$ ipython --no-banner

In [1]: import numpy as np

In [2]: np.set_printoptions(suppress=True, linewidth=200)

In [3]: out = np.array([[0.4, 0.5],
   ...:     [-2.7, 0.0],
   ...:     [0.9, -1.1],
   ...:     [1.0, 0.9],
   ...:     [1.6, -1.5],
   ...:     [-0.6, -1.1]])

In [4]: C = np.array([[0.8, 0.2, 0.3, 0.3, 0.8], [-0.9, -0.3, -1.0, -0.2, 1.9]])

In [5]: E = out @ C

In [6]: print(E.round(3))
[[-0.13 -0.07 -0.38  0.02  1.27]
 [-2.16 -0.54 -0.81 -0.81 -2.16]
 [ 1.71  0.51  1.37  0.49 -1.37]
 [-0.01 -0.07 -0.6   0.12  2.51]
 [ 2.63  0.77  1.98  0.78 -1.57]
 [ 0.51  0.21  0.92  0.04 -2.57]]

In [7]: vec = np.array([0, 2, 2, 2, 1])

In [8]: h = np.maximum(E @ vec, 0)

In [9]: print(np.round(E * (h > 1e-9)[:, None], 3))
[[-0.13 -0.07 -0.38  0.02  1.27]
 [-0.   -0.   -0.   -0.   -0.  ]
 [ 1.71  0.51  1.37  0.49 -1.37]
 [-0.01 -0.07 -0.6   0.12  2.51]
 [ 2.63  0.77  1.98  0.78 -1.57]
 [ 0.    0.    0.    0.   -0.  ]]

In [10]: print(np.flatnonzero(h > 1e-9))
[0 2 3 4]

In [11]: Uu, sv, vt = np.linalg.svd(E)

In [12]: print(np.argmax(sv[:-1] / (sv[1:] + 1e-6)) + 1)
2

In [13]: print(sv.round(3) + 0)
[5.592 4.191 0.    0.    0.   ]

In [14]: out = Uu[:, :2] @ np.diag(sv[:2]) @ vt[:2]

In [15]: print(round(np.abs(E - out).max(), 3))
0.0

In [16]: print(np.linalg.matrix_rank(E, rtol=0.05))
2

In [17]: print(np.linalg.matrix_rank(out))
2

In [18]: print(np.round(np.linalg.norm(E - out) / np.linalg.norm(E), 3))
0.0
